>>> import numpy as np
>>> np.set_printoptions(suppress=True, linewidth=120)
>>> feats = np.load("w.npy")
>>> feats
array([[0, 0, 1, 0],
       [0, 0, 0, 0],
       [1, 0, 0, 0],
       [0, 0, 0, 0]])
>>> rng = np.random.default_rng(645772)
>>> lab = rng.permutation(4)
>>> lab
array([3, 1, 2, 0])
>>> out = feats[lab][:, lab]
>>> np.diag(out)
array([0, 0, 0, 0])
>>> print(out)
[[0 0 0 0]
 [0 0 0 0]
 [0 0 0 1]
 [0 0 1 0]]
>>> w, V = np.linalg.eigh(feats)
>>> np.unique(w.round(6) + 0, return_counts=True)[1]
array([1, 2, 1])
>>> (w > 1e-8).sum(), (w < -1e-8).sum()
(np.int64(1), np.int64(1))
>>> (feats - feats.T) / 2
array([[0., 0., 0., 0.],
       [0., 0., 0., 0.],
       [0., 0., 0., 0.],
       [0., 0., 0., 0.]])
>>> (feats + feats.T) / 2
array([[0., 0., 1., 0.],
       [0., 0., 0., 0.],
       [1., 0., 0., 0.],
       [0., 0., 0., 0.]])
>>> np.linalg.matrix_power(feats, 4)
array([[1, 0, 0, 0],
       [0, 0, 0, 0],
       [0, 0, 1, 0],
       [0, 0, 0, 0]])
>>> np.trace(feats)
np.int64(0)
>>> np.allclose(feats @ feats.T, feats.T @ feats)
True
>>> left, sig, Vt = np.linalg.svd(feats)
>>> np.argmax(sig[:-1] / (sig[1:] + 1e-6)) + 1
np.int64(2)
>>> out = left[:, :2] @ np.diag(sig[:2]) @ Vt[:2]
>>> np.linalg.matrix_rank(feats, rtol=0.05)
np.int64(2)
>>> np.round(np.linalg.norm(feats - out, 2), 3), sig[2]
(np.float64(0.0), np.float64(0.0))
>>> mat = np.array([[3, 0, 2], [1, -2, -1], [6, -6, -1]])
>>> np.trace(mat)
np.int64(0)
>>> print(mat @ mat)
[[ 21 -12   4]
 [ -5  10   5]
 [  6  18  19]]
>>> np.linalg.matrix_power(mat, 3)
array([[  75,    0,   50],
       [  25,  -50,  -25],
       [ 150, -150,  -25]])
>>> print(np.allclose(mat, mat.T))
False
>>> (mat + mat.T) / 2
array([[ 3. ,  0.5,  4. ],
       [ 0.5, -2. , -3.5],
       [ 4. , -3.5, -1. ]])
